In [1]: import numpy as np

In [2]: np.set_printoptions(precision=2, suppress=True, linewidth=160, floatmode="fixed")

In [3]: def rd(a):
   ...:     return np.round(a, 2) + 0
   ...: 

In [4]: m1 = np.load("layer4.npy")

In [5]: m1
Out[5]: 
array([[  0,   3,  -7,   4,  -5,  -2,  -6,   9,  -6, -10,  -2,  16, -13,  12,   3],
       [ -3,   0,   2,  -5,   1,   2,  -8,  -4,   4,  -1,  -9,  12, -13,  -8,  -2],
       [  7,  -2,   0, -12,   0,  -3,  11,  -9,   1,  -1,   6,  15,  -3,  -8,   3],
       [ -4,   5,  12,   0, -11,   0,  -6,   6, -11,   2,  13,   7,  -2,   4, -14],
       [  5,  -1,   0,  11,   0,  -7,  -1,   5,   3,   6,  -2,   5,  -7,   3,  14],
       [  2,  -2,   3,   0,   7,   0,   4,   4,   6, -14,  -6,   0,  -7,  11, -14],
       [  6,   8, -11,   6,   1,  -4,   0,  -4,   2,  -1,   5,   7,   8,  15,  -2],
       [ -9,   4,   9,  -6,  -5,  -4,   4,   0,   9,   3,   4,  18,  12,   0,  -2],
       [  6,  -4,  -1,  11,  -3,  -6,  -2,  -9,   0,   1,   7,  -2, -11,  -2,  15],
       [ 10,   1,   1,  -2,  -6,  14,   1,  -3,  -1,   0,   1,  -9,   6,  -9,  -5],
       [  2,   9,  -6, -13,   2,   6,  -5,  -4,  -7,  -1,   0,  -9,   2,  -5,   1],
       [-16, -12, -15,  -7,  -5,   0,  -7, -18,   2,   9,   9,   0,   4,  -3,   8],
       [ 13,  13,   3,   2,   7,   7,  -8, -12,  11,  -6,  -2,  -4,   0,   1,  -4],
       [-12,   8,   8,  -4,  -3, -11, -15,   0,   2,   9,   5,   3,  -1,   0,   3],
       [ -3,   2,  -3,  14, -14,  14,   2,   2, -15,   5,  -1,  -8,   4,  -3,   0]])

In [6]: U, sig, vt = np.linalg.svd(m1)

In [7]: evecs = vt[:(sig > 1e-8).sum()]

In [8]: rng = np.random.default_rng(79)

In [9]: x = m1[0] + -1 * m1[7] + rng.integers(2) * np.eye(15)[13]

In [10]: x
Out[10]: array([  9.00,  -1.00, -16.00,  10.00,   0.00,   2.00, -10.00,   9.00, -15.00, -13.00,  -6.00,  -2.00, -25.00,  12.00,   5.00])

In [11]: rd(np.diag(evecs.T @ evecs))
Out[11]: array([0.95, 0.91, 0.87, 0.97, 0.98, 0.99, 0.97, 0.89, 0.88, 1.00, 0.80, 1.00, 0.94, 0.88, 0.98])

In [12]: rd(np.linalg.norm(x - evecs.T @ evecs @ x))
Out[12]: np.float64(0.0)

In [13]: B = np.array([[-7, 5], [9, 4], [5, 2]])

In [14]: K = np.tile(B, (2, 3))

In [15]: K
Out[15]: 
array([[-7,  5, -7,  5, -7,  5],
       [ 9,  4,  9,  4,  9,  4],
       [ 5,  2,  5,  2,  5,  2],
       [-7,  5, -7,  5, -7,  5],
       [ 9,  4,  9,  4,  9,  4],
       [ 5,  2,  5,  2,  5,  2]])

In [16]: np.linalg.lstsq(K[:-1].T, K[-1])[2]
Out[16]: np.int32(2)

In [17]: rd(np.trace(np.linalg.pinv(K) @ K))
Out[17]: np.float64(2.0)

In [18]: np.abs(np.diag(np.linalg.qr(K)[1])) > 1e-9
Out[18]: array([ True,  True, False, False, False, False])

In [19]: U, sig, vt = np.linalg.svd(K)

In [20]: evecs = vt[:(sig > 1e-8).sum()]

In [21]: x = K[1] + 3 * K[3] + rng.integers(2) * np.eye(6)[5]

In [22]: x
Out[22]: array([-12.00,  19.00, -12.00,  19.00, -12.00,  20.00])

In [23]: print(np.allclose(evecs.T @ evecs @ x, x))
False

In [24]: rd(np.linalg.norm(K, 2) / np.linalg.norm(K))
Out[24]: np.float64(0.88)

In [25]: np.linalg.matrix_rank(K, rtol=0.1)
Out[25]: np.int64(2)

In [26]: data = np.array([[4, -6, -9, -4, -3, 5, 1, 2, -6, 9, 4, -5, 6, 5],
    ...:     [-3, -3, -7, -9, 7, -6, 6, -4, 7, 9, 5, -4, -9, -2],
    ...:     [-5, 9, -9, 3, -6, -5, -7, -6, -2, -3, -2, 8, 4, -7],
    ...:     [-5, 0, 3, 1, -9, -4, 7, -6, -9, 6, 9, 6, 3, -2],
    ...:     [-2, 2, -3, 1, 4, 9, -6, 4, 1, 6, 0, -5, 0, 9],
    ...:     [5, -7, -1, 8, -5, -6, 3, -9, -1, 9, -5, -5, -6, 0]])

In [27]: data[-1] = data[0] + 2 * data[1]

In [28]: print(data)
[[  4  -6  -9  -4  -3   5   1   2  -6   9   4  -5   6   5]
 [ -3  -3  -7  -9   7  -6   6  -4   7   9   5  -4  -9  -2]
 [ -5   9  -9   3  -6  -5  -7  -6  -2  -3  -2   8   4  -7]
 [ -5   0   3   1  -9  -4   7  -6  -9   6   9   6   3  -2]
 [ -2   2  -3   1   4   9  -6   4   1   6   0  -5   0   9]
 [ -2 -12 -23 -22  11  -7  13  -6   8  27  14 -13 -12   1]]

In [29]: x = np.array([-7, 5, 1, -2, -8, -7, 9, 2, 1, -3, 3, 2, -1, -1])

In [30]: a = np.maximum(data @ x, 0)

In [31]: rd(np.tanh(data @ x))
Out[31]: array([-1.00,  1.00,  1.00,  1.00, -1.00, -1.00])

In [32]: data * (a > 1e-9)[:, None]
Out[32]: 
array([[ 0,  0,  0,  0,  0,  0,  0,  0,  0,  0,  0,  0,  0,  0],
       [-3, -3, -7, -9,  7, -6,  6, -4,  7,  9,  5, -4, -9, -2],
       [-5,  9, -9,  3, -6, -5, -7, -6, -2, -3, -2,  8,  4, -7],
       [-5,  0,  3,  1, -9, -4,  7, -6, -9,  6,  9,  6,  3, -2],
       [ 0,  0,  0,  0,  0,  0,  0,  0,  0,  0,  0,  0,  0,  0],
       [ 0,  0,  0,  0,  0,  0,  0,  0,  0,  0,  0,  0,  0,  0]])

In [33]: a
Out[33]: array([  0,  47,  93, 198,   0,   0])

In [34]: data.T @ a
Out[34]: array([-1596,   696,  -572,    54, -2011, -1539,  1017, -1934, -1639,  1332,  1831,  1744,   543, -1141])

In [35]: np.maximum(data @ x, 0) - np.maximum(-data @ x, 0)
Out[35]: array([ -99,   47,   93,  198, -158,   -5])

In [36]: E = np.loadtxt("case9.csv", delimiter=",")

In [37]: print(E)
[[-2.08 -1.35 -1.34 -2.11  1.14  1.53 -3.11 -4.54  0.76 -1.87 -2.60  0.14  3.96]
 [-1.53 -1.53 -2.42 -5.13  1.53  0.30 -5.68 -4.24 -0.57 -2.70 -1.82  0.88  6.26]
 [-1.62 -0.75 -0.51 -0.45  0.66  1.37 -1.21 -3.05  0.94 -1.03 -2.04 -0.22  1.77]
 [-0.79 -0.46 -0.26 -0.22  0.31  0.79 -0.58 -1.51  0.48 -0.44 -0.97 -0.10  0.84]
 [-2.14 -1.29 -1.37 -2.11  1.09  1.51 -3.01 -4.43  0.78 -1.89 -2.60  0.09  3.94]
 [-2.08 -1.29 -1.42 -2.14  1.04  1.43 -3.14 -4.42  0.80 -1.91 -2.61  0.14  3.93]
 [ 0.13 -0.74 -1.80 -4.66  0.93 -1.12 -4.52 -1.20 -1.65 -1.70  0.09  1.07  4.57]
 [-0.75 -1.17 -2.16 -4.91  1.28 -0.48 -5.11 -2.69 -1.05 -2.16 -0.83  1.04  5.34]
 [-2.41 -1.23 -0.90 -0.55  0.98  2.07 -1.81 -4.60  1.49 -1.50 -3.03 -0.36  2.72]
 [ 0.06 -0.76 -1.88 -4.67  0.84 -1.17 -4.49 -1.15 -1.61 -1.78  0.30  1.12  4.47]
 [-0.11  0.09 -0.12  0.03  0.00  0.02 -0.11 -0.08 -0.03  0.01  0.04 -0.08  0.01]
 [ 0.66 -0.21 -0.99 -2.94  0.47 -1.18 -2.60  0.13 -1.35 -0.69  0.76  0.73  2.40]
 [-0.59 -1.21 -2.15 -4.93  1.22 -0.35 -5.01 -2.69 -1.11 -2.23 -0.76  0.95  5.31]
 [-1.40 -0.92 -1.10 -2.02  0.82  0.79 -2.56 -2.98  0.27 -1.44 -1.59  0.22  3.02]
 [-1.43 -1.51 -2.47 -5.08  1.57  0.30 -5.69 -4.22 -0.65 -2.65 -1.81  0.81  6.28]
 [-0.62 -1.04 -2.02 -4.95  1.18 -0.40 -5.13 -2.72 -1.10 -2.25 -0.81  1.02  5.27]
 [-1.58 -0.82 -0.58 -0.39  0.58  1.48 -1.22 -3.06  0.86 -0.96 -1.95 -0.25  1.78]
 [-1.75 -1.38 -1.88 -3.58  1.30  0.94 -4.57 -4.29  0.05 -2.25 -2.27  0.48  5.15]
 [ 0.17 -0.69 -1.79 -4.70  0.92 -1.11 -4.56 -1.24 -1.65 -1.75  0.13  1.11  4.50]
 [-2.31 -1.18 -0.96 -0.59  0.87  2.06 -1.78 -4.46  1.43 -1.46 -3.04 -0.24  2.60]
 [-0.38 -0.67 -1.32 -3.25  0.70 -0.57 -3.30 -1.32 -0.90 -1.29 -0.20  0.71  3.33]
 [-1.47 -1.49 -2.43 -5.10  1.46  0.30 -5.75 -4.19 -0.64 -2.68 -1.85  0.98  6.37]
 [-1.03 -0.96 -1.69 -3.29  0.92  0.16 -3.82 -2.79 -0.33 -1.75 -1.20  0.55  4.16]
 [ 0.32 -0.17 -0.53 -1.50  0.23 -0.65 -1.24  0.13 -0.64 -0.37  0.35  0.42  1.11]
 [ 0.03 -0.73 -1.82 -4.87  0.89 -1.04 -4.57 -1.16 -1.58 -1.69  0.07  1.24  4.52]
 [ 0.92 -0.28 -1.50 -4.52  0.57 -1.84 -3.90  0.28 -2.11 -1.18  1.24  1.18  3.62]
 [-2.40 -1.33 -0.91 -0.56  0.91  2.06 -1.76 -4.57  1.46 -1.52 -3.01 -0.38  2.61]
 [-0.19 -0.66 -1.31 -3.14  0.63 -0.57 -3.30 -1.31 -0.98 -1.38 -0.16  0.68  3.25]
 [-2.42 -1.17 -0.87 -0.63  0.91  2.09 -1.91 -4.50  1.55 -1.50 -3.01 -0.22  2.70]
 [-0.69 -1.11 -2.22 -4.99  1.29 -0.43 -5.16 -2.67 -1.14 -2.13 -0.74  1.05  5.30]
 [-1.50 -1.46 -2.46 -5.09  1.50  0.38 -5.58 -4.15 -0.65 -2.68 -1.72  0.89  6.26]
 [-2.38 -1.19 -0.86 -0.71  0.90  2.09 -1.89 -4.56  1.44 -1.57 -2.94 -0.25  2.73]
 [-0.98 -0.90 -1.62 -3.36  1.03  0.17 -3.91 -2.81 -0.37 -1.81 -1.08  0.57  4.15]
 [-1.83 -1.38 -1.91 -3.73  1.25  0.89 -4.37 -4.27  0.07 -2.27 -2.13  0.50  5.17]
 [ 0.34 -0.06 -0.51 -1.49  0.14 -0.60 -1.22  0.21 -0.75 -0.41  0.38  0.49  1.22]
 [-1.73 -1.42 -1.83 -3.55  1.15  0.98 -4.36 -4.29  0.14 -2.28 -2.23  0.46  5.08]
 [-0.89 -1.01 -1.53 -3.38  1.07  0.23 -3.81 -2.80 -0.35 -1.86 -1.20  0.61  4.22]
 [-1.87 -1.35 -1.84 -3.61  1.31  0.96 -4.33 -4.37  0.06 -2.32 -2.24  0.47  5.13]
 [ 0.08 -0.73 -1.79 -4.71  0.86 -1.10 -4.51 -1.22 -1.62 -1.64  0.15  1.16  4.49]
 [-0.24 -0.61 -1.35 -3.25  0.73 -0.53 -3.11 -1.27 -0.72 -1.30 -0.20  0.69  3.28]
 [ 0.15 -0.65 -1.74 -4.71  0.93 -1.00 -4.50 -1.16 -1.54 -1.70  0.18  1.08  4.58]
 [-2.11 -1.36 -1.37 -2.10  1.18  1.42 -3.11 -4.39  0.81 -1.87 -2.53  0.09  3.94]
 [ 0.94 -0.31 -1.53 -4.48  0.64 -1.76 -3.92  0.35 -2.10 -1.24  1.15  1.26  3.67]
 [-1.57 -0.80 -0.60 -0.35  0.72  1.38 -1.16 -2.96  1.04 -0.96 -2.07 -0.25  1.87]]

In [38]: cen = (E - E.mean(axis=0)) / E.std(axis=0)

In [39]: rd(cen.std(axis=0))
Out[39]: array([1.00, 1.00, 1.00, 1.00, 1.00, 1.00, 1.00, 1.00, 1.00, 1.00, 1.00, 1.00, 1.00])

In [40]: c = np.linalg.lstsq(np.delete(cen, 0, axis=1), cen[:, 0])[0]

In [41]: np.abs(c).argmax()
Out[41]: np.int64(6)

In [42]: rd(c)
Out[42]: array([-0.03,  0.16,  0.05,  0.09,  0.13, -0.25,  1.05, -0.37, -0.10, -0.03, -0.11,  0.01])

In [43]: rd(1 - np.var(cen[:, 0] - np.delete(cen, 0, axis=1) @ c))
Out[43]: np.float64(1.0)

In [44]: x = np.array([-9, -7, -4, 3, 4, 6, 3, -5, 2, 9, -7, 4, -6])

In [45]: y = E @ x

In [46]: rd(np.linalg.solve(E.T @ E, E.T @ y))
Out[46]: array([-9.00, -7.00, -4.00,  3.00,  4.00,  6.00,  3.00, -5.00,  2.00,  9.00, -7.00,  4.00, -6.00])

In [47]: rd(np.linalg.lstsq(E, y)[0])
Out[47]: array([-9.00, -7.00, -4.00,  3.00,  4.00,  6.00,  3.00, -5.00,  2.00,  9.00, -7.00,  4.00, -6.00])

In [48]: y = y + 0.3 * rng.normal(size=44)

In [49]: rd(y)
Out[49]: 
array([ 33.78, -15.77,  38.23,  21.24,  33.45,  31.54, -55.53, -34.58,  59.29, -56.60,   0.35, -48.48, -36.24,  14.33, -16.66, -38.25,  39.00,   7.40, -56.70,
        58.53, -29.67, -16.80, -11.29, -24.01, -54.12, -75.75,  59.64, -32.27,  58.19, -35.46, -16.75,  56.37, -12.85,   6.92, -26.04,   7.59, -12.40,   8.51,
       -54.27, -30.37, -56.48,  32.94, -75.64,  39.36])

In [50]: c, *_ = np.linalg.lstsq(E, y)

In [51]: rd(np.linalg.norm(y - E @ c))
Out[51]: np.float64(1.5)

In [52]: rd(c)
Out[52]: array([-9.06, -7.70, -3.55,  4.26,  5.20,  7.42,  3.08, -5.29,  0.94,  9.89, -5.43,  5.31, -4.93])

In [53]: [round(float(np.linalg.norm(np.linalg.solve(E.T @ E + lam * np.eye(13), E.T @ y))), 2) for lam in (0, 1, 10, 100)]
Out[53]: [21.74, 13.18, 12.78, 10.43]
